$ python -q
>>> import numpy as np
>>> from numpy import linalg as LA
>>> np.set_printoptions(precision=3, suppress=True, linewidth=100)
>>> J = np.load("run11.npy")
>>> J
array([[-2.61,  5.22],
       [ 0.99, -1.98],
       [-0.36,  0.72]])
>>> # rank 1
>>> Uu, sig, Vh = LA.svd(J)
>>> evecs = Vh[:(sig > 1e-8).sum()]
>>> rng = np.random.default_rng(52)
>>> vec = J[2] + 2 * J[1] + rng.integers(2) * np.eye(2)[1]
>>> vec
array([ 1.62, -2.24])
>>> np.allclose(evecs.T @ evecs @ vec, vec)
False
>>> evecs.T @ evecs
array([[ 0.2, -0.4],
       [-0.4,  0.8]])
>>> LA.matrix_rank(np.vstack([J, vec]))
np.int64(2)
>>> rk = LA.matrix_rank(J)
>>> rk
np.int64(1)
>>> null = LA.svd(J)[2][rk:].T
>>> null[:, 0] / null[np.abs(null[:, 0]).round(6).argmax(), 0]
array([1. , 0.5])
>>> [int(LA.matrix_rank(J[:, :j + 1])) for j in range(2)]
[1, 1]
>>> W0 = np.array([[0.0, 1.0, -1.0, 1.0],
...     [0.0, 1.0, -1.0, 1.0],
...     [-1.0, 1.0, -2.0, 3.0],
...     [-1.0, 1.0, -4.0, 5.0]])
>>> W0
array([[ 0.,  1., -1.,  1.],
       [ 0.,  1., -1.,  1.],
       [-1.,  1., -2.,  3.],
       [-1.,  1., -4.,  5.]])
>>> # rank 3
>>> Uu, sig, Vh = LA.svd(W0)
>>> np.argmax(sig[:-1] / (sig[1:] + 1e-6)) + 1
np.int64(3)
>>> sig.round(3) + 0
array([7.904, 1.102, 0.563, 0.   ])
>>> other = Uu[:, :3] @ np.diag(sig[:3]) @ Vh[:3]
>>> LA.matrix_rank(W0, rtol=0.05)
np.int64(3)
>>> LA.matrix_rank(other)
np.int64(3)
>>> np.round(np.abs(W0 - other).max(), 3)
np.float64(0.0)
>>> round(float(LA.norm(W0 - other) / LA.norm(W0)), 3)
0.0
>>> [round(float(x), 3) for x in LA.svd(W0, compute_uv=False)[:3]]
[7.904, 1.102, 0.563]
>>> other = W0 / LA.norm(W0, axis=1, keepdims=True)
>>> cov = other @ other.T
>>> (np.abs(cov) > 0.9).astype(int)
array([[1, 1, 0, 0],
       [1, 1, 0, 0],
       [0, 0, 1, 1],
       [0, 0, 1, 1]])
>>> cov[2]
array([0.894, 0.894, 1.   , 0.984])
>>> cov
array([[1.   , 1.   , 0.894, 0.88 ],
       [1.   , 1.   , 0.894, 0.88 ],
       [0.894, 0.894, 1.   , 0.984],
       [0.88 , 0.88 , 0.984, 1.   ]])
>>> (cov - 2 * np.eye(4)).round(6).argmax(axis=1)
array([1, 0, 3, 2])
>>> round(np.degrees(np.arccos(np.clip(cov[2, 3], -1, 1))), 3)
np.float64(10.142)
>>> lab = rng.permutation(4)
>>> lab
array([2, 3, 1, 0])
>>> other = W0[lab][:, lab]
>>> np.diag(other)
array([-2.,  5.,  1.,  0.])
>>> np.round(np.sort(np.abs(LA.eigvals(other))), 3) + 0
array([0., 1., 1., 2.])
>>> Uu, sig, Vh = LA.svd(W0, full_matrices=False)
>>> sig.round(3) + 0
array([7.904, 1.102, 0.563, 0.   ])
>>> np.abs(Vh[0])
array([0.166, 0.216, 0.592, 0.758])
>>> np.round(sig / sig[0], 3) + 0
array([1.   , 0.139, 0.071, 0.   ])
>>> np.round(Uu.T @ W0 @ Vh.T, 3) + 0
array([[7.904, 0.   , 0.   , 0.   ],
       [0.   , 1.102, 0.   , 0.   ],
       [0.   , 0.   , 0.563, 0.   ],
       [0.   , 0.   , 0.   , 0.   ]])
>>> arr = np.array([[5, 0, 2, 3, 2, 1],
...     [2, 4, 1, 2, 3, 0],
...     [2, 0, 1, 0, 4, 3],
...     [4, 1, 2, 3, 2, 0],
...     [3, 2, 5, 2, 3, 1],
...     [4, 4, 0, 2, 1, 2]])
>>> arr
array([[5, 0, 2, 3, 2, 1],
       [2, 4, 1, 2, 3, 0],
       [2, 0, 1, 0, 4, 3],
       [4, 1, 2, 3, 2, 0],
       [3, 2, 5, 2, 3, 1],
       [4, 4, 0, 2, 1, 2]])
>>> round(float(LA.norm(arr, 2) / LA.norm(arr)), 3)
0.878
>>> LA.matrix_rank(arr, rtol=0.1)
np.int64(5)
>>> F = (rng.random((6, 6)) < 0.3) + np.eye(6)
>>> F /= F.sum(axis=1, keepdims=True)
>>> F
array([[0.333, 0.333, 0.   , 0.   , 0.   , 0.333],
       [0.25 , 0.25 , 0.   , 0.   , 0.25 , 0.25 ],
       [0.   , 0.333, 0.333, 0.   , 0.   , 0.333],
       [0.   , 0.   , 0.   , 0.5  , 0.   , 0.5  ],
       [0.   , 0.333, 0.   , 0.333, 0.333, 0.   ],
       [0.   , 0.   , 0.   , 0.   , 0.   , 1.   ]])
>>> # a transition matrix
>>> lab = rng.permutation(6)
>>> lab
array([2, 1, 3, 0, 4, 5])
>>> other = F[lab][:, lab]
>>> np.allclose(other, F)
False
>>> np.sort(np.abs(LA.eigvals(other)))
array([0.119, 0.333, 0.333, 0.5  , 0.702, 1.   ])
